>>> import numpy as np
>>> import numpy.linalg as la
>>> np.set_printoptions(precision=2, suppress=True, linewidth=120, floatmode="fixed")
>>> X = np.loadtxt("x.csv", delimiter=",")
>>> X
array([[ -5.55, -23.97, -10.79, -11.44,   4.27],
       [ -5.27, -20.53,  -9.60,  -9.30,   4.24],
       [ -3.80, -10.27,  -5.54,  -3.53,   3.56],
       [ -1.73,  -3.40,  -2.04,  -0.69,   1.95],
       [ -1.24,  -2.36,  -1.40,  -0.42,   1.49],
       [ -0.84,  -1.60,  -0.91,  -0.28,   1.08],
       [ -0.04,  -0.11,  -0.04,  -0.03,   0.08],
       [  0.06,   0.26,   0.07,   0.11,  -0.16],
       [  0.07,   0.64,   0.08,   0.34,  -0.33],
       [ -0.87,   2.32,  -0.60,   2.28,  -0.19],
       [ -1.43,   3.04,  -0.98,   3.26,   0.08],
       [ -1.48,   3.11,  -1.02,   3.35,   0.11],
       [ -1.98,   3.73,  -1.35,   4.22,   0.39],
       [ -2.03,   3.80,  -1.38,   4.31,   0.42],
       [ -3.17,   5.21,  -2.10,   6.29,   1.11],
       [ -4.16,   6.46,  -2.71,   8.04,   1.75],
       [ -4.47,   6.86,  -2.90,   8.59,   1.95],
       [ -4.88,   7.39,  -3.14,   9.33,   2.23],
       [ -6.69,   9.75,  -4.18,  12.57,   3.48],
       [ -7.75,  11.18,  -4.77,  14.52,   4.24],
       [-10.40,  14.84,  -6.20,  19.42,   6.18],
       [-10.98,  15.66,  -6.50,  20.51,   6.61],
       [-11.17,  15.94,  -6.60,  20.88,   6.76],
       [-17.40,  25.10,  -9.71,  32.84,  11.53]])
>>> # rank 3
>>> la.matrix_rank(X, rtol=0.1)
np.int64(2)
>>> la.cond(X) > 100
np.True_
>>> np.argsort(-la.norm(X, axis=0).round(6), kind="stable")[:3]
array([3, 1, 0])
>>> C2 = np.cov(X, rowvar=False)
>>> X.std(axis=0)
array([ 4.30, 10.59,  3.19,  9.92,  2.86])
>>> np.argsort(-X.std(axis=0).round(6), kind="stable")
array([1, 3, 0, 2, 4])
>>> C2.shape
(5, 5)
>>> np.corrcoef(X.T)
array([[ 1.00, -0.56,  0.79, -0.80, -0.97],
       [-0.56,  1.00,  0.07,  0.95,  0.41],
       [ 0.79,  0.07,  1.00, -0.26, -0.85],
       [-0.80,  0.95, -0.26,  1.00,  0.68],
       [-0.97,  0.41, -0.85,  0.68,  1.00]])
>>> np.median(X, axis=0)
array([-3.48,  3.42, -2.41,  3.79,  1.85])
>>> m1 = np.abs(np.array([[-1, -1, 4, -4, 1],
...     [3, 4, 4, -1, 5],
...     [5, 2, 3, -3, -5],
...     [-5, 1, 0, 1, 1],
...     [-1, 2, -5, -5, 5]])) + np.eye(5)
>>> m1 = m1 / m1.sum(axis=1, keepdims=True)
>>> m1
array([[0.17, 0.08, 0.33, 0.33, 0.08],
       [0.17, 0.28, 0.22, 0.06, 0.28],
       [0.26, 0.11, 0.21, 0.16, 0.26],
       [0.56, 0.11, 0.00, 0.22, 0.11],
       [0.05, 0.11, 0.26, 0.26, 0.32]])
>>> rng = np.random.default_rng(1639)
>>> idx = rng.permutation(5)
>>> out = m1[:, idx] * rng.choice([-1, 1], 5)
>>> out
array([[ 0.08,  0.17,  0.33,  0.08, -0.33],
       [ 0.28,  0.17,  0.06,  0.28, -0.22],
       [ 0.11,  0.26,  0.16,  0.26, -0.21],
       [ 0.11,  0.56,  0.22,  0.11, -0.00],
       [ 0.11,  0.05,  0.26,  0.32, -0.26]])
>>> Uu, _, VT = la.svd(m1.T @ out)
>>> np.round(Uu @ VT, 2) + 0
array([[ 0.00,  1.00,  0.00,  0.00,  0.00],
       [ 1.00,  0.00,  0.00,  0.00,  0.00],
       [ 0.00,  0.00,  0.00,  0.00, -1.00],
       [ 0.00,  0.00,  1.00,  0.00,  0.00],
       [ 0.00,  0.00,  0.00,  1.00,  0.00]])
>>> idx
array([1, 0, 3, 4, 2])
>>> (m1 + m1.T) / 2
array([[0.17, 0.12, 0.30, 0.44, 0.07],
       [0.12, 0.28, 0.16, 0.08, 0.19],
       [0.30, 0.16, 0.21, 0.08, 0.26],
       [0.44, 0.08, 0.08, 0.22, 0.19],
       [0.07, 0.19, 0.26, 0.19, 0.32]])
>>> np.round(np.abs(la.eigvals(m1)).max(), 2)
np.float64(1.0)
>>> np.allclose(m1 @ m1.T, m1.T @ m1)
False
>>> m1 @ m1
array([[0.32, 0.12, 0.17, 0.21, 0.19],
       [0.18, 0.15, 0.24, 0.19, 0.24],
       [0.22, 0.12, 0.22, 0.23, 0.21],
       [0.24, 0.11, 0.24, 0.27, 0.14],
       [0.26, 0.12, 0.18, 0.21, 0.23]])
>>> np.sort(np.abs(la.eigvals(m1)))
array([0.12, 0.12, 0.27, 0.31, 1.00])
>>> (m1 - m1.T) / 2
array([[ 0.00, -0.04,  0.04, -0.11,  0.02],
       [ 0.04,  0.00,  0.06, -0.03,  0.09],
       [-0.04, -0.06,  0.00,  0.08,  0.00],
       [ 0.11,  0.03, -0.08,  0.00, -0.08],
       [-0.02, -0.09,  0.00,  0.08,  0.00]])
>>> round(float(np.trace(m1)), 2)
1.19
>>> x0 = np.array([3, 2, -4, -6, -3])
>>> y = m1 @ x0
>>> beta, lr = np.zeros(5), 1 / la.norm(m1, 2) ** 2
>>> for i in range(30):
...     beta -= lr * m1.T @ (m1 @ beta - y)
...     if i % 5 == 0: print(i, round(la.norm(m1 @ beta - y), 2))
... 
0 2.4
5 1.08
10 0.65
15 0.46
20 0.36
25 0.3
>>> np.round(la.cond(m1), 2)
np.float64(15.16)
>>> out = np.array([[8, 3], [8, 9]])
>>> cent = np.array([[8, 7, 9], [1, 9, 0], [4, 5, 5]])
>>> data = np.kron(out, cent)
>>> data
array([[64, 56, 72, 24, 21, 27],
       [ 8, 72,  0,  3, 27,  0],
       [32, 40, 40, 12, 15, 15],
       [64, 56, 72, 72, 63, 81],
       [ 8, 72,  0,  9, 81,  0],
       [32, 40, 40, 36, 45, 45]])
>>> Q, R = la.qr(data)
>>> np.round(Q @ R, 2) + 0
array([[64.00, 56.00, 72.00, 24.00, 21.00, 27.00],
       [ 8.00, 72.00,  0.00,  3.00, 27.00,  0.00],
       [32.00, 40.00, 40.00, 12.00, 15.00, 15.00],
       [64.00, 56.00, 72.00, 72.00, 63.00, 81.00],
       [ 8.00, 72.00,  0.00,  9.00, 81.00,  0.00],
       [32.00, 40.00, 40.00, 36.00, 45.00, 45.00]])
>>> np.abs(np.diag(R))
array([101.82,  91.78,   7.13,  38.18,  34.42,   2.67])
>>> np.round(np.trace(Q @ Q.T), 2)
np.float64(6.0)
>>> out = la.inv(data)
>>> out
array([[ 0.18,  0.04, -0.33, -0.06, -0.01,  0.11],
       [-0.02,  0.02,  0.04,  0.01, -0.01, -0.01],
       [-0.13, -0.05,  0.26,  0.04,  0.02, -0.09],
       [-0.16, -0.04,  0.29,  0.16,  0.04, -0.29],
       [ 0.02, -0.01, -0.03, -0.02,  0.01,  0.03],
       [ 0.11,  0.04, -0.24, -0.11, -0.04,  0.24]])
>>> np.round(la.inv(out), 2) + 0
array([[64.00, 56.00, 72.00, 24.00, 21.00, 27.00],
       [ 8.00, 72.00,  0.00,  3.00, 27.00,  0.00],
       [32.00, 40.00, 40.00, 12.00, 15.00, 15.00],
       [64.00, 56.00, 72.00, 72.00, 63.00, 81.00],
       [ 8.00, 72.00,  0.00,  9.00, 81.00,  0.00],
       [32.00, 40.00, 40.00, 36.00, 45.00, 45.00]])
>>> (data + data.T) / 2
array([[64.00, 32.00, 52.00, 44.00, 14.50, 29.50],
       [32.00, 72.00, 20.00, 29.50, 49.50, 20.00],
       [52.00, 20.00, 40.00, 42.00,  7.50, 27.50],
       [44.00, 29.50, 42.00, 72.00, 36.00, 58.50],
       [14.50, 49.50,  7.50, 36.00, 81.00, 22.50],
       [29.50, 20.00, 27.50, 58.50, 22.50, 45.00]])
>>> la.matrix_power(data, 2)
array([[ 9416, 14432, 10296,  5457,  8364,  5967],
       [ 1496,  7744,   792,   867,  4488,   459],
       [ 5016,  8624,  5368,  2907,  4998,  3111],
       [14552, 22304, 15912, 11235, 17220, 12285],
       [ 2312, 11968,  1224,  1785,  9240,   945],
       [ 7752, 13328,  8296,  5985, 10290,  6405]])
>>> (data - data.T) / 2
array([[  0.00,  24.00,  20.00, -20.00,   6.50,  -2.50],
       [-24.00,   0.00, -20.00, -26.50, -22.50, -20.00],
       [-20.00,  20.00,   0.00, -30.00,   7.50, -12.50],
       [ 20.00,  26.50,  30.00,   0.00,  27.00,  22.50],
       [ -6.50,  22.50,  -7.50, -27.00,   0.00, -22.50],
       [  2.50,  20.00,  12.50, -22.50,  22.50,   0.00]])
>>> np.trace(data)
np.int64(374)
>>> np.allclose(data @ data.T, data.T @ data)
False
>>> arr = np.minimum.outer(np.arange(1, 6), np.arange(1, 6)) * 5
>>> arr
array([[ 5,  5,  5,  5,  5],
       [ 5, 10, 10, 10, 10],
       [ 5, 10, 15, 15, 15],
       [ 5, 10, 15, 20, 20],
       [ 5, 10, 15, 20, 25]])
>>> # equal to its transpose
>>> Q, R = la.qr(arr)
>>> np.allclose(R.T @ R, arr.T @ arr)
True
>>> Q.round(2) + 0
array([[-0.45,  0.89,  0.00,  0.00,  0.00],
       [-0.45, -0.22,  0.87,  0.00,  0.00],
       [-0.45, -0.22, -0.29,  0.82,  0.00],
       [-0.45, -0.22, -0.29, -0.41, -0.71],
       [-0.45, -0.22, -0.29, -0.41,  0.71]])
>>> Q.shape, R.shape
((5, 5), (5, 5))
>>> round(float(abs(R[0, 0])), 2), round(float(la.norm(arr[:, 0])), 2)
(11.18, 11.18)
>>> np.trace(Q @ Q.T)
np.float64(5.0)
